>>> import numpy as np
>>> from numpy import linalg as LA
>>> np.set_printoptions(precision=1, suppress=True, linewidth=200, legacy="1.25")
>>> other = np.array([[3, 3], [0, 3], [0, 0]])
>>> mat = np.tile(other, (2, 3))
>>> print(mat)
[[3 3 3 3 3 3]
 [0 3 0 3 0 3]
 [0 0 0 0 0 0]
 [3 3 3 3 3 3]
 [0 3 0 3 0 3]
 [0 0 0 0 0 0]]
>>> print(np.unique(mat.round(6), axis=0).shape)
(3, 6)
>>> print(np.allclose(mat[:-1].T @ LA.lstsq(mat[:-1].T, mat[-1])[0], mat[-1]))
True
>>> rank = LA.matrix_rank(mat)
>>> print(rank)
2
>>> ns = LA.svd(mat)[2][rank:].T
>>> print(np.round(ns @ ns.T, 1) + 0)
[[ 0.7  0.  -0.3  0.  -0.3  0. ]
 [ 0.   0.7  0.  -0.3  0.  -0.3]
 [-0.3  0.   0.7  0.  -0.3  0. ]
 [ 0.  -0.3  0.   0.7  0.  -0.3]
 [-0.3  0.  -0.3  0.   0.7  0. ]
 [ 0.  -0.3  0.  -0.3  0.   0.7]]
>>> print([int(LA.matrix_rank(mat[:i])) for i in range(1, len(mat) + 1)])
[1, 2, 2, 2, 2, 2]
>>> print(LA.matrix_rank(mat.T @ mat), LA.matrix_rank(mat @ mat.T))
2 2
>>> print(np.round(mat @ ns, 1) + 0)
[[0. 0. 0. 0.]
 [0. 0. 0. 0.]
 [0. 0. 0. 0.]
 [0. 0. 0. 0.]
 [0. 0. 0. 0.]
 [0. 0. 0. 0.]]
>>> feats = np.load("dump.npy")
>>> print(feats)
[[ -0.5 -16.3   5.4  17.5]
 [ 15.1  -2.   43.9  -0.8]
 [ -1.    6.7  -6.5  -5.5]
 [  3.7   8.7  -0.4   5.6]
 [  1.7 -10.6 -31.  -21.4]
 [ -8.2  -2.5   8.1   1.8]
 [ -7.7   3.2  -4.5  -9.7]
 [ 10.1  23.7  -3.6  -3.3]
 [ -2.    2.8  39.1  -2.3]
 [ -8.   -7.9 -13.5   4.7]
 [ -3.6  19.9   2.2  11.1]
 [ -4.  -14.2 -21.9 -12. ]
 [  6.  -11.1 -10.3  -6.1]
 [-14.5   9.4  12.6   2.2]
 [  7.1  18.9  24.9 -14.5]
 [  1.8  28.9  -2.9  -7.5]]
>>> q, V = LA.qr(feats[:, :1])[0], LA.qr(feats[:, 1:])[0]
>>> s = LA.svd(q.T @ V, compute_uv=False)
>>> print(np.degrees(np.arccos(s.clip(0, 1))))
[69.1]
>>> print(round(LA.norm(q @ q.T - V @ V.T, 2), 1))
1.0
>>> print((s > 0.9).sum())
0
>>> d = LA.norm(feats[:, None] - feats[None], axis=-1)
>>> print(d[11].round(6).argsort(kind="stable")[:4])
[11  4 12  9]
>>> print(LA.matrix_rank(d ** 2))
6
>>> print(np.unravel_index(d.round(6).argmax(), d.shape))
(1, 4)
>>> print(d.shape)
(16, 16)
>>> labels = feats[:, 1] > np.median(feats[:, 1])
>>> r0 = feats[labels].mean(axis=0) - feats[~labels].mean(axis=0)
>>> print(((feats - feats.mean(axis=0)) @ r0 > 0).astype(int))
[0 0 1 1 0 0 0 1 0 0 1 0 0 1 1 1]
>>> print(r0)
[-0.5 22.7  0.2 -0.4]
>>> vec = np.array([1, 3, 1, 0])
>>> target = feats @ vec
>>> print(np.round(LA.lstsq(feats, target)[0], 1) + 0)
[1. 3. 1. 0.]
>>> print(np.round(LA.solve(feats.T @ feats, feats.T @ target), 1) + 0)
[1. 3. 1. 0.]
>>> rng = np.random.default_rng(969778)
>>> target = target + 0.1 * rng.normal(size=16)
>>> print(target)
[-44.   52.9  12.7  29.3 -61.2  -7.4  -2.8  77.6  45.7 -45.   58.3 -68.6 -37.6  26.3  88.8  85.7]
>>> coef, *_ = LA.lstsq(feats, target)
>>> print(np.round(feats.T @ (target - feats @ coef), 1) + 0)
[0. 0. 0. 0.]
>>> print([round(float(LA.norm(LA.solve(feats.T @ feats + lam * np.eye(4), feats.T @ target))), 2) for lam in (0, 1, 10, 100)])
[3.32, 3.32, 3.31, 3.21]
>>> print(coef.round(1) + 0)
[1. 3. 1. 0.]
>>> print(np.round(LA.norm(target - feats @ coef), 1))
0.4
>>> other = np.array([[3, -2, 0, -1], [1, 3, 2, 2], [-1, 3, 0, 3], [1, 0, 3, 1]])
>>> W0 = np.triu(other, 1)
>>> print(W0)
[[ 0 -2  0 -1]
 [ 0  0  2  2]
 [ 0  0  0  3]
 [ 0  0  0  0]]
>>> Ac = (feats - feats.mean(axis=0)) / feats.std(axis=0)
>>> print(np.argwhere(np.abs(Ac) > 2))
[[0 3]
 [1 0]
 [1 2]]
>>> print(Ac.std(axis=0))
[1. 1. 1. 1.]
>>> coef = LA.lstsq(np.delete(Ac, 0, axis=1), Ac[:, 0])[0]
>>> print(np.round(1 - np.var(Ac[:, 0] - np.delete(Ac, 0, axis=1) @ coef), 1))
0.2
>>> print(W0 @ W0)
[[ 0  0 -4 -4]
 [ 0  0  0  6]
 [ 0  0  0  0]
 [ 0  0  0  0]]
>>> print(LA.matrix_rank(W0 - W0[0, 0] * np.eye(4)))
3
>>> print([int(LA.matrix_rank(LA.matrix_power(W0, p))) for p in range(1, 5)])
[3, 2, 1, 0]
>>> print(np.round(np.trace(LA.pinv(W0) @ W0), 1))
3.0
>>> print(np.round(W0 @ LA.pinv(W0) @ W0, 1) + 0)
[[ 0. -2.  0. -1.]
 [ 0.  0.  2.  2.]
 [ 0.  0.  0.  3.]
 [ 0.  0.  0.  0.]]
>>> print(np.abs(np.diag(LA.qr(W0)[1])) > 1e-9)
[False False False False]
>>> print(np.unique(W0.round(6), axis=0).shape)
(4, 4)
>>> print(LA.lstsq(W0[:-1].T, W0[-1])[2])
3
>>> T = np.stack([W0, -3 * W0, W0[::-1]])
>>> print(LA.norm(T, axis=(1, 2)))
[ 4.7 14.1  4.7]
>>> print(T.sum(axis=0))
[[ 0  4  0  2]
 [ 0  0 -4 -1]
 [ 0  0  2 -4]
 [ 0 -2  0 -1]]
>>> print(np.einsum("bij,cij->bc", T, T))
[[ 22 -66  12]
 [-66 198 -36]
 [ 12 -36  22]]
>>> data = np.load("out8.npy")
>>> print(data)
[[ 6.2  3.1 -5.4]
 [ 4.4  1.9 -4.1]
 [ 4.3  1.8 -4. ]
 [ 1.9  0.4 -2.1]
 [ 0.2 -0.1 -0.3]
 [-0.1  0.1  0.2]
 [-0.1  0.3  0.3]
 [ 0.5  2.1  1. ]
 [ 0.5  2.2  1. ]
 [ 2.5  5.3  0.8]
 [ 2.7  5.5  0.8]]
>>> # null space of dimension 1
>>> d = LA.norm(data[:, None] - data[None], axis=-1)
>>> print(d.mean(axis=1).argmax())
0
>>> print(d[9].round(6).argsort(kind="stable")[:4])
[ 9 10  8  7]
>>> print(np.unravel_index(d.round(6).argmax(), d.shape))
(0, 6)
>>> print(d[:5, :5])
[[0.  2.5 2.7 6.1 8.5]
 [2.5 0.  0.2 3.6 6. ]
 [2.7 0.2 0.  3.4 5.8]
 [6.1 3.6 3.4 0.  2.5]
 [8.5 6.  5.8 2.5 0. ]]
>>> print(LA.norm(data, axis=1))
[8.8 6.4 6.1 2.9 0.4 0.3 0.4 2.4 2.5 5.9 6.2]
>>> print(LA.norm(data - data.mean(axis=0), axis=1))
[6.1 3.8 3.7 2.  3.  3.2 3.2 2.6 2.6 3.8 4. ]
>>> print(np.flatnonzero(d[9] < d.mean() / 2))
[ 9 10]
>>> Ac = data - data.mean(axis=0)
>>> left, s, Vh = LA.svd(Ac, full_matrices=False)
>>> print(Vh[0] * np.sign(Vh[0, np.abs(Vh[0]).argmax()]))
[-0.7 -0.2  0.7]
>>> print(np.searchsorted(np.cumsum(s ** 2) / (s ** 2).sum(), 0.9) + 1)
2
>>> print(round(float((s ** 2).sum() ** 2 / (s ** 4).sum()), 1))
1.8
>>> left, s, Vh = LA.svd(data)
>>> print(np.argmax(s[:-1] / (s[1:] + 1e-6)) + 1)
2
>>> other = left[:, :2] @ np.diag(s[:2]) @ Vh[:2]
>>> print(other)
[[ 6.2  3.1 -5.4]
 [ 4.4  1.9 -4.1]
 [ 4.3  1.8 -4. ]
 [ 1.9  0.4 -2.1]
 [ 0.2 -0.1 -0.3]
 [-0.1  0.1  0.2]
 [-0.1  0.3  0.3]
 [ 0.5  2.1  1. ]
 [ 0.5  2.2  1. ]
 [ 2.5  5.3  0.8]
 [ 2.7  5.5  0.8]]
>>> Ac = data - data.mean(axis=0)
>>> V = LA.svd(Ac)[2][:2]
>>> other = Ac - Ac @ V.T @ V
>>> print((Ac @ V.T).std(axis=0))
[3. 2.]
>>> arr = np.load("layer7.npy")
>>> print(arr)
[[ 4  4  4  4  4]
 [ 4  8  8  8  8]
 [ 4  8 12 12 12]
 [ 4  8 12 16 16]
 [ 4  8 12 16 20]]
>>> other = LA.inv(arr)
>>> print(other)
[[ 0.5 -0.2  0.   0.   0. ]
 [-0.2  0.5 -0.2  0.   0. ]
 [ 0.  -0.2  0.5 -0.2  0. ]
 [ 0.   0.  -0.2  0.5 -0.2]
 [ 0.   0.   0.  -0.2  0.2]]
>>> print(LA.inv(other))
[[ 4.  4.  4.  4.  4.]
 [ 4.  8.  8.  8.  8.]
 [ 4.  8. 12. 12. 12.]
 [ 4.  8. 12. 16. 16.]
 [ 4.  8. 12. 16. 20.]]
>>> print((np.abs(other) > 1e-9).astype(int))
[[1 1 0 0 0]
 [1 1 1 0 0]
 [0 1 1 1 0]
 [0 0 1 1 1]
 [0 0 0 1 1]]
>>> print(np.allclose(other, arr.T))
False
>>> print(round(LA.det(arr) * LA.det(other), 1))
1.0
>>> print(LA.det(arr) * other)
[[ 512. -256.    0.    0.    0.]
 [-256.  512. -256.    0.    0.]
 [   0. -256.  512. -256.    0.]
 [   0.    0. -256.  512. -256.]
 [   0.    0.    0. -256.  256.]]
>>> X = np.load("case15.npy")
>>> print(X)
[[ 2 -2  1 -1  0]
 [ 2 -2  1 -1  0]
 [10  6  9  7  8]
 [ 9  5  8  6  7]
 [ 7  3  6  4  5]]
>>> # rows 0 and 1 are equal
>>> print([round(float(x), 1) for x in LA.svd(X, compute_uv=False)[:3]])
[26.8, 4.5, 0.0]
>>> print(np.argsort(-LA.norm(X, axis=0).round(6), kind="stable")[:3])
[0 2 4]
>>> theta = np.radians(60)
>>> Rm = np.eye(5)
>>> Rm[3, 3] = Rm[2, 2] = np.cos(theta)
>>> Rm[3, 2], Rm[2, 3] = -np.sin(theta), np.sin(theta)
>>> print(Rm)
[[ 1.   0.   0.   0.   0. ]
 [ 0.   1.   0.   0.   0. ]
 [ 0.   0.   0.5  0.9  0. ]
 [ 0.   0.  -0.9  0.5  0. ]
 [ 0.   0.   0.   0.   1. ]]
>>> other = X @ Rm.T
>>> print(np.round(LA.det(Rm), 1), np.trace(Rm))
1.0 4.0
>>> print(np.allclose(LA.norm(X, axis=1), LA.norm(other, axis=1)))
True
>>> print(np.allclose(X @ X.T, other @ other.T))
True
>>> other = arr[0, 0] * arr[1:] - np.outer(arr[1:, 0], arr[0])
>>> print(other)
[[ 0 16 16 16 16]
 [ 0 16 32 32 32]
 [ 0 16 32 48 48]
 [ 0 16 32 48 64]]
>>> print(np.flatnonzero(~other.round(6).any(axis=1)))
[]
>>> rank = LA.matrix_rank(X)
>>> print(rank)
2
>>> ns = LA.svd(X)[2][rank:].T
>>> print(ns.shape)
(5, 3)
>>> left, s, Vh = LA.svd(X)
>>> V = Vh[:(s > 1e-8).sum()]
>>> vec = X[2] + 5 * X[1] + rng.integers(2) * np.eye(5)[3]
>>> print(vec)
[20. -4. 14.  3.  8.]
>>> print(np.diag(V.T @ V))
[0.6 0.6 0.3 0.3 0.2]
>>> print(np.round(LA.norm(vec - V.T @ V @ vec), 1))
0.8
>>> print(np.round(V.T @ V, 1) + 0)
[[ 0.6 -0.2  0.4  0.   0.2]
 [-0.2  0.6  0.   0.4  0.2]
 [ 0.4  0.   0.3  0.1  0.2]
 [ 0.   0.4  0.1  0.3  0.2]
 [ 0.2  0.2  0.2  0.2  0.2]]
>>> m1 = (rng.random((5, 5)) < 0.3) + np.eye(5)
>>> m1 /= m1.sum(axis=1, keepdims=True)
>>> print(m1)
[[0.7 0.  0.  0.3 0. ]
 [0.  1.  0.  0.  0. ]
 [0.  0.  1.  0.  0. ]
 [0.3 0.  0.  0.7 0. ]
 [0.2 0.  0.2 0.  0.5]]
>>> # rows sum to 1
>>> print(np.round(X @ LA.pinv(X) @ X, 1) + 0)
[[ 2. -2.  1. -1.  0.]
 [ 2. -2.  1. -1.  0.]
 [10.  6.  9.  7.  8.]
 [ 9.  5.  8.  6.  7.]
 [ 7.  3.  6.  4.  5.]]
>>> print((m1 - m1.T) / 2)
[[ 0.   0.   0.   0.  -0.1]
 [ 0.   0.   0.   0.   0. ]
 [ 0.   0.   0.   0.  -0.1]
 [ 0.   0.   0.   0.   0. ]
 [ 0.1  0.   0.1  0.   0. ]]
>>> print(np.allclose(m1 @ m1.T, m1.T @ m1))
False
>>> print(np.sort(np.abs(LA.eigvals(m1))))
[0.3 0.5 1.  1.  1. ]
>>> m1.inv()
Traceback (most recent call last):
  File "<python-input-132>", line 1, in <module>
    m1.inv()
    ^^^^^^
AttributeError: 'numpy.ndarray' object has no attribute 'inv'
>>> print((m1 + m1.T) / 2)
[[0.7 0.  0.  0.3 0.1]
 [0.  1.  0.  0.  0. ]
 [0.  0.  1.  0.  0.1]
 [0.3 0.  0.  0.7 0. ]
 [0.1 0.  0.1 0.  0.5]]
>>> print(np.round(LA.det(m1), 1))
0.2
>>> print(np.allclose(m1, m1.T))
False
>>> A = np.array([[6.4, 0.6, -0.4],
...     [6.6, -0.9, -8.8],
...     [-10.5, 2.6, -6.1],
...     [-6.0, 0.2, 6.9],
...     [-6.1, 3.5, 7.5],
...     [3.3, 3.8, 2.9],
...     [6.7, 3.6, 0.6],
...     [0.4, -1.9, -4.6],
...     [10.5, -2.3, -3.2],
...     [5.1, -0.2, 1.7],
...     [-4.7, -5.2, 2.5],
...     [-18.3, 2.7, -4.1],
...     [-15.3, -0.3, 1.7],
...     [-7.7, 0.7, -4.6],
...     [0.1, 1.0, 4.4],
...     [-14.5, -2.8, -6.3],
...     [-5.5, -2.5, -1.2],
...     [0.0, 1.1, -3.3],
...     [4.8, -2.1, -2.8]])
>>> print(A)
[[  6.4   0.6  -0.4]
 [  6.6  -0.9  -8.8]
 [-10.5   2.6  -6.1]
 [ -6.    0.2   6.9]
 [ -6.1   3.5   7.5]
 [  3.3   3.8   2.9]
 [  6.7   3.6   0.6]
 [  0.4  -1.9  -4.6]
 [ 10.5  -2.3  -3.2]
 [  5.1  -0.2   1.7]
 [ -4.7  -5.2   2.5]
 [-18.3   2.7  -4.1]
 [-15.3  -0.3   1.7]
 [ -7.7   0.7  -4.6]
 [  0.1   1.    4.4]
 [-14.5  -2.8  -6.3]
 [ -5.5  -2.5  -1.2]
 [  0.    1.1  -3.3]
 [  4.8  -2.1  -2.8]]
>>> C2 = np.cov(A, rowvar=False)
>>> print(np.argwhere(np.triu(np.abs(np.corrcoef(A.T)) > 0.8, 1)))
[]
>>> print(A.std(axis=0))
[8.2 2.4 4.4]
>>> print(C2.shape)
(3, 3)
>>> other = np.c_[A[:, :2] @ np.array([[0, -2], [-1, -1]]), np.array([3, 8, 8, 4, 2, 8, 4, 4, 6, 3, 7, 4, 8, 3, 9, 2, 1, 5, 3])]
>>> print(other)
[[ -0.6 -13.4   3. ]
 [  0.9 -12.3   8. ]
 [ -2.6  18.4   8. ]
 [ -0.2  11.8   4. ]
 [ -3.5   8.7   2. ]
 [ -3.8 -10.4   8. ]
 [ -3.6 -17.    4. ]
 [  1.9   1.1   4. ]
 [  2.3 -18.7   6. ]
 [  0.2 -10.    3. ]
 [  5.2  14.6   7. ]
 [ -2.7  33.9   4. ]
 [  0.3  30.9   8. ]
 [ -0.7  14.7   3. ]
 [ -1.   -1.2   9. ]
 [  2.8  31.8   2. ]
 [  2.5  13.5   1. ]
 [ -1.1  -1.1   5. ]
 [  2.1  -7.5   3. ]]
>>> print(np.round(LA.norm(other - A @ LA.lstsq(A, other)[0], axis=0), 1) + 0)
[ 0.   0.  22.6]
>>> print(np.round(LA.lstsq(A, other[:, 0])[0], 1) + 0)
[ 0. -1.  0.]
>>> vec = np.array([3, 0, 1])
>>> h = np.maximum(other @ vec, 0)
>>> print(other.T @ h)
[238.1 614.4 583.2]
>>> W2 = A[[14, 13]].astype(float)
>>> for _ in range(5):
...     labels = LA.norm(A[:, None] - W2, axis=-1).argmin(axis=1)
...     W2 = np.array([A[labels == j].mean(axis=0) for j in range(2)])
... 
>>> print(labels)
[0 0 1 0 0 0 0 0 0 0 0 1 1 1 0 1 1 0 0]
>>> print(np.bincount(labels))
[13  6]
>>> print(np.abs(W2[1] - W2[0]).argmax())
0
>>> print(np.round(W2[1] - W2[0], 1) + 0)
[-14.1   0.   -3.7]
